% python3 -q
>>> import numpy as np
>>> import numpy.linalg as la
>>> np.set_printoptions(precision=4, suppress=True, linewidth=120, sign=" ")
>>> def rd(a):
...     return np.round(a, 4) + 0
... 
>>> mat = np.loadtxt("m.csv", delimiter=",")
>>> print(mat)
[[-0.7078  1.05   -0.5015]
 [-4.5019  8.7339 -4.8359]
 [-3.1052  6.3066 -4.6338]
 [ 1.9023 -3.5754  1.9683]
 [ 2.4828 -5.5506  3.5191]
 [-1.5255  4.7026 -2.7037]
 [-1.4449  3.1765 -2.2108]
 [-2.8201  6.7343 -4.5327]
 [-2.5044  5.6998 -3.7777]
 [ 1.1448 -2.1217  1.3374]
 [ 3.7867 -8.915   5.8945]
 [-2.775   6.1773 -3.8654]
 [ 1.89   -4.6005  2.8509]
 [-2.8605  6.3716 -4.5257]
 [ 3.2923 -5.182   3.4569]
 [-2.2288  4.3545 -3.2539]
 [ 0.7806 -1.2722  0.8248]
 [-4.1284  9.1778 -5.8941]
 [-2.6132  5.4062 -4.217 ]
 [ 4.6229 -9.4784  6.5808]
 [ 1.6364 -3.4033  2.107 ]
 [-3.9915  7.7694 -5.0144]
 [ 1.4098 -2.7511  2.2061]
 [-0.3805  1.2606 -0.2803]]
>>> hat = mat @ la.solve(mat.T @ mat, mat.T)
>>> print(np.allclose(hat @ hat, hat))
True
>>> print(rd(la.eigvalsh(hat)))
[ 0.  0.  0.  0.  0.  0.  0.  0.  0.  0.  0.  0.  0.  0.  0.  0.  0.  0.  0.  0.  0.  1.  1.  1.]
>>> C2 = np.cov(mat, rowvar=False)
>>> print(rd(np.median(mat, axis=0)))
[-1.0764  2.2186 -1.3562]
>>> print(rd(C2))
[[  7.3776 -15.4002  10.1275]
 [-15.4002  32.5587 -21.395 ]
 [ 10.1275 -21.395   14.1826]]
>>> print(rd(mat.std(axis=0)))
[ 2.659   5.5859  3.6867]
>>> print(rd(la.eigvalsh(C2)[::-1]))
[ 53.9499   0.0994   0.0696]
>>> hat = np.triu(np.array([[9, 6, 4], [6, 8, 6], [0, 4, 1]]), 1) + np.eye(3)
>>> B = hat @ C2 @ la.inv(hat)
>>> print(la.matrix_rank(B))
3
>>> print(rd(B))
[[  -44.5135   361.4529 -2052.1757]
 [   45.365   -368.0015  2090.2491]
 [   10.1275   -82.1602   466.6338]]
>>> print(rd(hat @ C2 - C2 @ hat))
[[-51.891   65.5069  -8.749 ]
 [ 60.7652 -35.969  -48.6563]
 [  0.     -60.7652  87.86  ]]
>>> vec = np.array([1, -2, -3])
>>> h1 = np.maximum(mat @ vec, 0)
>>> print(rd(np.maximum(mat @ (3 * vec), 0)))
[  0.       0.       0.       9.4446   9.0801   0.       0.       0.       0.       4.128   11.7996   0.       7.6149
   0.       9.8568   0.       2.5518   0.       0.      11.5119   6.366    0.       0.8811   0.    ]
>>> print(rd(np.abs(la.svd(mat)[2][-1])))
[ 0.6564  0.6056  0.4499]
>>> print(rd(la.norm(mat, 2) / la.norm(mat)))
0.9985
>>> E = np.load("sample11.npy")
>>> print(E)
[[ 17  17  15  24  18  21 -30]
 [ 17  34  57  -4  48  39 -46]
 [ 15  57 117 -48  90  63 -66]
 [ 24  -4 -48  80 -24   0 -16]
 [ 18  48  90 -24  72  54 -60]
 [ 21  39  63   0  54  45 -54]
 [-30 -46 -66 -16 -60 -54  68]]
>>> # looks like rank 2
>>> rng = np.random.default_rng(729)
>>> labels = rng.permutation(7)
>>> print(labels)
[ 2  5  3  4  0  6  1]
>>> B = E[labels][:, labels]
>>> print(np.allclose(B, E))
False
>>> print(rd(la.det(B)), rd(la.det(E[labels])))
0.0 0.0
>>> print(B)
[[117  63 -48  90  15 -66  57]
 [ 63  45   0  54  21 -54  39]
 [-48   0  80 -24  24 -16  -4]
 [ 90  54 -24  72  18 -60  48]
 [ 15  21  24  18  17 -30  17]
 [-66 -54 -16 -60 -30  68 -46]
 [ 57  39  -4  48  17 -46  34]]
>>> print(np.diag(B))
[ 117   45   80   72   17   68   34]
>>> print([round(float(x), 4) for x in la.svd(E, compute_uv=False)[:3]])
[320.2557, 112.7443, 0.0]
>>> print(np.argsort(-la.norm(E, axis=0).round(6), kind="stable")[:3])
[ 2  4  6]
>>> print(la.matrix_rank(E, rtol=0.1))
2
>>> Uu, sig, vt = la.svd(E)
>>> print(rd(sig))
[ 320.2557  112.7443    0.        0.        0.        0.        0.    ]
>>> B = Uu[:, :2] @ np.diag(sig[:2]) @ vt[:2]
>>> print(la.matrix_rank(E, rtol=0.05))
2
>>> print(rd(la.norm(E - B, 2)), rd(sig[2]))
0.0 0.0
>>> T = np.stack([E, -2 * E, E[::-1]])
>>> print((T @ E.T).shape)
(3, 7, 7)
>>> print(T.shape)
(3, 7, 7)
>>> print(rd(la.det(T)))
[ 0.  0.  0.]
>>> print(la.matrix_rank(T.reshape(3, -1)))
2
>>> print(np.unique(E.round(6), axis=0).shape)
(7, 7)
>>> print(np.allclose(E[:-1].T @ la.lstsq(E[:-1].T, E[-1])[0], E[-1]))
True
>>> W0 = np.array([[1, 3, 0, 2, 0, 0], [2, 3, 0, 2, 1, 1], [5, 9, 0, 6, 2, 2]])
>>> print(la.cond(W0) > 100)
True
>>> print(np.argsort(-la.norm(W0, axis=0).round(6), kind="stable")[:3])
[ 1  3  0]
>>> print(la.matrix_rank(W0, rtol=0.1))
1
>>> rk = la.matrix_rank(W0)
>>> print(rk)
2
>>> null = la.svd(W0)[2][rk:].T
>>> print(np.allclose(W0 @ null, 0))
True
>>> print(la.matrix_rank(W0.T @ W0), la.matrix_rank(W0 @ W0.T))
2 2
>>> print([int(la.matrix_rank(W0[:, :j + 1])) for j in range(6)])
[1, 2, 2, 2, 2, 2]
>>> print(rd(W0 @ null))
[[ 0.  0.  0.  0.]
 [ 0.  0.  0.  0.]
 [ 0.  0.  0.  0.]]
>>> print(W0.reshape(2, -1))
[[ 1  3  0  2  0  0  2  3  0]
 [ 2  1  1  5  9  0  6  2  2]]
>>> print(W0.reshape(-1, 2))
[[ 1  3]
 [ 0  2]
 [ 0  0]
 [ 2  3]
 [ 0  2]
 [ 1  1]
 [ 5  9]
 [ 0  6]
 [ 2  2]]
>>> print(W0.ravel(order="F"))
[ 1  2  5  3  3  9  0  0  0  2  2  6  0  1  2  0  1  2]
>>> T = W0.reshape(3, 2, -1)
>>> print(np.einsum("ihd,jhd->hij", T, T).shape)
(2, 3, 3)
>>> print(T.sum(axis=1))
[[  3   3   0]
 [  4   4   1]
 [ 11  11   2]]
>>> print(np.einsum("ihd,ihd->ih", T, T))
[[  10    4]
 [  13    6]
 [ 106   44]]
>>> print(T.transpose(1, 0, 2))
[[[ 1  3  0]
  [ 2  3  0]
  [ 5  9  0]]

 [[ 2  0  0]
  [ 2  1  1]
  [ 6  2  2]]]
>>> B = W0 / la.norm(W0, axis=1, keepdims=True)
>>> C2 = B @ B.T
>>> print((np.abs(C2) > 0.9).astype(int))
[[ 1  1  1]
 [ 1  1  1]
 [ 1  1  1]]
>>> print(rd(np.degrees(np.arccos(np.clip(C2[1, 0], -1, 1)))))
23.1164
>>> print(np.argwhere(np.triu(np.abs(C2) > 0.95, 1)))
[[ 0  2]
 [ 1  2]]
>>> print((C2 - 2 * np.eye(3)).round(6).argmax(axis=1))
[ 2  2  1]
>>> feats = np.load("layer7.npy")
>>> print(feats)
[[ 0  1  0  1  0  0]
 [ 1  0  1  1  1  0]
 [ 0  1  0  1  0  0]
 [ 1  1  1  0  1  0]
 [ 0  1  0  1  0  0]
 [ 0  0  0  0  0  0]]
>>> print(rd(la.norm(feats, 2) / la.norm(feats)))
0.8018
>>> print(la.matrix_rank(feats, rtol=0.1))
3
>>> vals, evecs = la.eigh(feats)
>>> vec = np.array([-1, -1, 1, 5, -4, 4])
>>> print(np.abs(feats).sum(axis=1).max(), np.abs(vals).max())
4 3.0
>>> print(rd(evecs * np.maximum(vals, 0) @ evecs.T))
[[ 0.4  0.6  0.4  0.6  0.4  0. ]
 [ 0.6  0.9  0.6  0.9  0.6  0. ]
 [ 0.4  0.6  0.4  0.6  0.4  0. ]
 [ 0.6  0.9  0.6  0.9  0.6  0. ]
 [ 0.4  0.6  0.4  0.6  0.4  0. ]
 [ 0.   0.   0.   0.   0.   0. ]]
>>> print(vec @ feats @ vec)
-42
>>> print((np.sign(evecs[:, -1].round(6)) == np.sign(evecs[0, -1].round(6))).astype(int))
[ 1  1  1  1  1  0]
>>> K = np.array([[7, 5, 8, 9, 5, 7, 7, 6],
...     [7, 5, 8, 9, 5, 7, 7, 6],
...     [8, 8, 1, 8, 1, 6, 9, 0],
...     [3, 9, 5, 3, 1, 2, 7, 0],
...     [6, 3, 2, 5, 6, 8, 9, 9],
...     [1, 9, 9, 6, 3, 0, 2, 9],
...     [7, 7, 3, 0, 6, 6, 6, 8]])
>>> # null space of dimension 2
>>> print(rd(K @ la.pinv(K) @ K))
[[ 7.  5.  8.  9.  5.  7.  7.  6.]
 [ 7.  5.  8.  9.  5.  7.  7.  6.]
 [ 8.  8.  1.  8.  1.  6.  9.  0.]
 [ 3.  9.  5.  3.  1.  2.  7.  0.]
 [ 6.  3.  2.  5.  6.  8.  9.  9.]
 [ 1.  9.  9.  6.  3.  0.  2.  9.]
 [ 7.  7.  3.  0.  6.  6.  6.  8.]]
>>> print(la.lstsq(K[:-1].T, K[-1])[2])
5
>>> print(np.unique(K.round(6), axis=0).shape)
(6, 8)
>>> print(np.abs(np.diag(la.qr(K)[1])) > 1e-9)
[ True  True  True  True  True  True False]
